% python3 -q
>>> import numpy as np
>>> from numpy import linalg as LA
>>> np.set_printoptions(suppress=True, linewidth=140)
>>> def rd(a):
...     return np.round(a, 3) + 0
... 
>>> K = np.arange(12).reshape(4, 3) + -3
>>> print(K)
[[-3 -2 -1]
 [ 0  1  2]
 [ 3  4  5]
 [ 6  7  8]]
>>> # null space of dimension 1
>>> r = LA.matrix_rank(K)
>>> print(r)
2
>>> null = LA.svd(K)[2][r:].T
>>> print([int(LA.matrix_rank(K[:i])) for i in range(1, len(K) + 1)])
[1, 2, 2, 2]
>>> print(rd(K @ null))
[[0.]
 [0.]
 [0.]
 [0.]]
>>> print([int(LA.matrix_rank(np.delete(K, i, axis=0))) for i in range(4)])
[2, 2, 2, 2]
>>> print(rd(null @ null.T))
[[ 0.167 -0.333  0.167]
 [-0.333  0.667 -0.333]
 [ 0.167 -0.333  0.167]]
>>> print(np.allclose(K @ null, 0))
True
>>> print(LA.matrix_rank(K.T @ K), LA.matrix_rank(K @ K.T))
2 2
>>> print(null.shape)
(3, 1)
>>> print(np.abs(np.diag(LA.qr(K)[1])) > 1e-9)
[ True  True False]
>>> print(rd(np.trace(LA.pinv(K) @ K)))
2.0
>>> theta = np.radians(180)
>>> r_ = np.eye(3)
>>> r_[2, 2] = r_[0, 0] = np.cos(theta)
>>> r_[2, 0], r_[0, 2] = -np.sin(theta), np.sin(theta)
>>> print(rd(r_))
[[-1.  0.  0.]
 [ 0.  1.  0.]
 [ 0.  0. -1.]]
>>> M2 = K @ r_.T
>>> print(np.abs(M2 - K).max(axis=0))
[12.  0. 16.]
>>> print(rd(LA.det(r_)), np.trace(r_))
1.0 -1.0
>>> print(rd(LA.svd(K, compute_uv=False)), rd(LA.svd(M2, compute_uv=False)))
[14.592  2.252  0.   ] [14.592  2.252  0.   ]
>>> print(np.allclose(K @ K.T, M2 @ M2.T))
True
>>> W = np.array([[1, -5, 0, 8, -6], [-1, -1, 6, 5, 0], [2, 6, -3, -7, 4]])
>>> beta = np.array([-2, 0, -3, 3, -3])
>>> hid = np.maximum(K @ W + beta, 0)
>>> print(LA.matrix_rank(hid))
4
>>> print(hid)
[[ 0 11  0  0 11]
 [ 1 11  0  0  5]
 [ 7 11  6 12  0]
 [13 11 15 30  0]]
>>> print((hid > 0).mean(axis=0))
[0.75 1.   0.5  0.5  0.5 ]
>>> W2 = np.array([[9, -2, 4], [-8, 5, -6], [0, 9, 0], [-2, 4, -8], [9, -5, -8]])
>>> print(W @ W2)
[[-21  35  18]
 [-11  71 -38]
 [ 20 -49  -4]]
>>> print(hid @ W2)
[[  11    0 -154]
 [ -34   28 -102]
 [ -49  143 -134]
 [ -31  284 -254]]
>>> U, sigma, vt = LA.svd(hid)
>>> print(np.argmax(sigma[:-1] / (sigma[1:] + 1e-6)) + 1)
3
>>> print(rd(sigma))
[42.105 18.88   4.955  0.393]
>>> M2 = U[:, :3] @ np.diag(sigma[:3]) @ vt[:3]
>>> print(LA.matrix_rank(hid, rtol=0.05))
3
>>> print(LA.matrix_rank(M2))
3
>>> print(rd(LA.norm(hid - M2) / LA.norm(hid)))
0.008
>>> print(rd(LA.norm(hid - M2, 2)), rd(sigma[3]))
0.393 0.393
>>> M2 = np.array([[2, 3, 0], [0, 2, 1], [0, 0, 0]])
>>> feats = M2 + M2.T
>>> print(feats)
[[4 3 0]
 [3 4 1]
 [0 1 0]]
>>> # symmetric, so the eigenvalues are real
>>> print(rd(LA.det(2 * feats)), rd(LA.det(feats)))
-32.0 -4.0
>>> M2 = LA.inv(feats)
>>> print(M2)
[[ 0.25  0.   -0.75]
 [ 0.    0.    1.  ]
 [-0.75  1.   -1.75]]
>>> print(rd(LA.det(feats) * LA.det(M2)))
1.0
>>> print(rd(LA.cond(feats)))
16.853
>>> print(rd(LA.slogdet(feats)[0]))
-1.0
>>> print(rd(LA.inv(M2)))
[[4. 3. 0.]
 [3. 4. 1.]
 [0. 1. 0.]]
>>> print(feats @ M2)
[[1. 0. 0.]
 [0. 1. 0.]
 [0. 0. 1.]]
>>> vec = np.array([0, 0, -2])
>>> rhs = feats @ vec
>>> beta, lr = np.zeros(3), 1 / LA.norm(feats, 2) ** 2
>>> for i in range(10):
...     beta -= lr * feats.T @ (feats @ beta - rhs)
...     if i % 2 == 0: print(i, round(LA.norm(feats @ beta - rhs), 3))
... 
0 1.367
2 1.296
4 1.232
6 1.173
8 1.119
>>> print(rd(LA.cond(feats)))
16.853
>>> print(rd(beta))
[ 0.028 -0.282 -0.196]
>>> print(np.all(LA.eigvalsh(feats) > 0))
False
>>> vals, vecs = LA.eigh(feats)
>>> vec = np.array([0, 0, 2])
>>> print(vec @ feats @ vec)
0
>>> print(np.abs(feats).sum(axis=1).max(), rd(np.abs(vals).max()))
8 7.072
>>> print(vec @ feats @ vec / (vec @ vec), rd(vals[0]), rd(vals[-1]))
0.0 -0.42 7.072
>>> print((np.sign(vecs[:, -1].round(6)) == np.sign(vecs[0, -1].round(6))).astype(int))
[1 1 1]
>>> A = np.load("arr.npy")
>>> print(A)
[[5 6 1]
 [1 5 6]
 [6 1 5]]
>>> hat = np.triu(np.array([[4, 1, -2], [-2, -5, 0], [0, -5, -3]]), 1) + np.eye(3)
>>> M2 = hat @ A @ LA.inv(hat)
>>> print(rd(LA.det(M2)))
252.0
>>> print(rd(np.poly(M2)))
[   1.  -15.   57. -252.]
>>> def softmax(z):
...     e = np.exp(z - z.max(axis=-1, keepdims=True))
...     return e / e.sum(axis=-1, keepdims=True)
... 
>>> print(rd(softmax(A[1])))
[0.005 0.268 0.727]
>>> print(rd(softmax(A).sum(axis=1)))
[1. 1. 1.]
>>> print(rd(softmax(10 * A[1])))
[0. 0. 1.]
>>> att = A @ A.T / np.sqrt(3)
>>> print(softmax(att).round(6).argmax(axis=1))
[0 1 2]
>>> print(rd(softmax(att)))
[[1. 0. 0.]
 [0. 1. 0.]
 [0. 0. 1.]]
>>> print(rd(softmax(att + np.triu(np.full(att.shape, -np.inf), 1))))
[[1. 0. 0.]
 [0. 1. 0.]
 [0. 0. 1.]]
>>> blk = np.stack([A, -2 * A, A[::-1]])
>>> print(LA.matrix_rank(blk))
[3 3 3]
>>> print(blk.sum(axis=0))
[[ 1 -5  4]
 [ 0  0  0]
 [-1  5 -4]]
>>> print((blk @ A.T).shape)
(3, 3, 3)
>>> M2 = A[0, 0] * A[1:] - np.outer(A[1:, 0], A[0])
>>> print(M2)
[[  0  19  29]
 [  0 -31  19]]
>>> print(A[:, 0] / A[0, 0])
[1.  0.2 1.2]
>>> print(np.flatnonzero(~M2.round(6).any(axis=1)))
[]
>>> print(LA.matrix_rank(M2), LA.matrix_rank(A))
2 3
>>> mat = np.array([[0, 0, 4, -4], [0, 6, -2, 2], [4, -2, 0, 0], [-4, 2, 0, 4]])
>>> print(mat.reshape(2, -1))
[[ 0  0  4 -4  0  6 -2  2]
 [ 4 -2  0  0 -4  2  0  4]]
>>> print(mat.reshape(-1, 2))
[[ 0  0]
 [ 4 -4]
 [ 0  6]
 [-2  2]
 [ 4 -2]
 [ 0  0]
 [-4  2]
 [ 0  4]]
>>> blk = mat.reshape(4, 2, -1)
>>> print(np.einsum("ihd,ihd->ih", blk, blk))
[[ 0 32]
 [36  8]
 [20  0]
 [20 16]]
>>> M2 = np.array([[2, 0], [2, 2], [1, 1], [0, 1]])
>>> print(LA.matrix_rank(mat @ M2))
2
>>> print(LA.matrix_rank(np.vstack([mat, M2.T])))
4
>>> print(np.vstack([mat, M2.T]).shape)
(6, 4)
>>> theta = np.radians(180)
>>> r_ = np.eye(4)
>>> r_[2, 2] = r_[0, 0] = np.cos(theta)
>>> r_[2, 0], r_[0, 2] = -np.sin(theta), np.sin(theta)
>>> print(rd(r_))
[[-1.  0.  0.  0.]
 [ 0.  1.  0.  0.]
 [ 0.  0. -1.  0.]
 [ 0.  0.  0.  1.]]
>>> M2 = mat @ r_.T
>>> print(rd(LA.svd(mat, compute_uv=False)), rd(LA.svd(M2, compute_uv=False)))
[8.914 5.297 4.625 1.758] [8.914 5.297 4.625 1.758]
>>> print(rd(LA.det(r_)), np.trace(r_))
1.0 0.0
>>> data = np.array([[66, 85, 109], [85, 149, 162], [109, 162, 258]])
>>> # symmetric, so the eigenvalues are real
>>> vec = np.ones(3)
>>> for _ in range(3):
...     vec = data @ vec
...     vec /= LA.norm(vec)
...     print(round(vec @ data @ vec, 3))
... 
427.135
427.241
427.241
>>> print(rd(vec))
[0.357 0.549 0.756]
>>> print(rd(LA.eigvalsh(data)[-1]))
427.241
>>> rng = np.random.default_rng(806827)
>>> idx = rng.permutation(3)
>>> M2 = data[:, idx] * rng.choice([-1, 1], 3)
>>> print(M2)
[[  66   85 -109]
 [  85  149 -162]
 [ 109  162 -258]]
>>> U, _, vt = LA.svd(data.T @ M2)
>>> print(rd(U @ vt))
[[ 1.  0.  0.]
 [ 0.  1.  0.]
 [ 0.  0. -1.]]
>>> E = np.array([[3.0, 0.9, -1.0], [0.7, -0.3, 0.6]])
>>> print(E)
[[ 3.   0.9 -1. ]
 [ 0.7 -0.3  0.6]]
>>> u, v = E[0], E[1]
>>> print(u @ u)
10.81
>>> print(rd(u @ v))
1.23
>>> pr = (u @ v) / (u @ u) * u
>>> print(rd(np.outer(u, v)))
[[ 2.1  -0.9   1.8 ]
 [ 0.63 -0.27  0.54]
 [-0.7   0.3  -0.6 ]]
>>> print(rd((v - pr) @ u))
0.0
>>> print(rd(pr))
[ 0.341  0.102 -0.114]
>>> print(rd(LA.norm(u + v) ** 2 + LA.norm(u - v) ** 2))
23.5
